$ python -q
>>> import numpy as np
>>> np.set_printoptions(precision=2, suppress=True, linewidth=200)
>>> data = np.load("x.npy")
>>> data
array([[0, 0, 0, 1],
       [0, 1, 0, 0],
       [1, 0, 0, 0],
       [0, 0, 1, 0]])
>>> # a transition matrix
>>> Q, Rm = np.linalg.qr(data)
>>> np.trace(Q @ Q.T)
np.float64(4.0)
>>> np.abs(np.diag(Rm))
array([1., 1., 1., 1.])
>>> np.allclose(Rm.T @ Rm, data.T @ data)
True
>>> np.linalg.norm(data, axis=0)
array([1., 1., 1., 1.])
>>> np.linalg.svd(data, compute_uv=False)
array([1., 1., 1., 1.])
>>> data @ data.T
array([[1, 0, 0, 0],
       [0, 1, 0, 0],
       [0, 0, 1, 0],
       [0, 0, 0, 1]])
>>> mat = np.loadtxt("run9.csv", delimiter=",")
>>> mat
array([[ 0.32, -0.96,  0.37,  0.92,  0.01],
       [-0.18, -0.61, -0.35, -0.94, -0.81],
       [ 0.65, -0.97, -0.12,  1.  ,  0.99],
       [ 0.89, -1.  ,  0.21, -0.86, -0.81],
       [ 0.88, -0.69,  0.86, -0.89, -0.97],
       [ 0.71, -0.94,  0.68,  0.97,  0.37],
       [ 0.96, -1.  ,  0.81, -0.57, -0.97],
       [ 0.15,  1.  ,  0.91,  0.98,  0.64],
       [-0.75,  1.  ,  0.48, -0.54, -0.41],
       [ 0.86, -1.  ,  0.82,  0.15, -0.98],
       [-0.12,  1.  ,  0.03, -1.  , -0.57],
       [ 0.26, -0.57, -0.49,  0.11,  0.89],
       [-0.31, -1.  , -0.19,  1.  ,  0.4 ]])
>>> x = np.array([1, -1, 0, -1, 1])
>>> h = np.maximum(mat @ x, 0)
>>> mat * (h > 1e-9)[:, None]
array([[ 0.32, -0.96,  0.37,  0.92,  0.01],
       [-0.18, -0.61, -0.35, -0.94, -0.81],
       [ 0.65, -0.97, -0.12,  1.  ,  0.99],
       [ 0.89, -1.  ,  0.21, -0.86, -0.81],
       [ 0.88, -0.69,  0.86, -0.89, -0.97],
       [ 0.71, -0.94,  0.68,  0.97,  0.37],
       [ 0.96, -1.  ,  0.81, -0.57, -0.97],
       [ 0.  ,  0.  ,  0.  ,  0.  ,  0.  ],
       [-0.  ,  0.  ,  0.  , -0.  , -0.  ],
       [ 0.86, -1.  ,  0.82,  0.15, -0.98],
       [-0.  ,  0.  ,  0.  , -0.  , -0.  ],
       [ 0.26, -0.57, -0.49,  0.11,  0.89],
       [-0.31, -1.  , -0.19,  1.  ,  0.4 ]])
>>> np.flatnonzero(h > 1e-9)
array([ 0,  1,  2,  3,  4,  5,  6,  9, 11, 12])
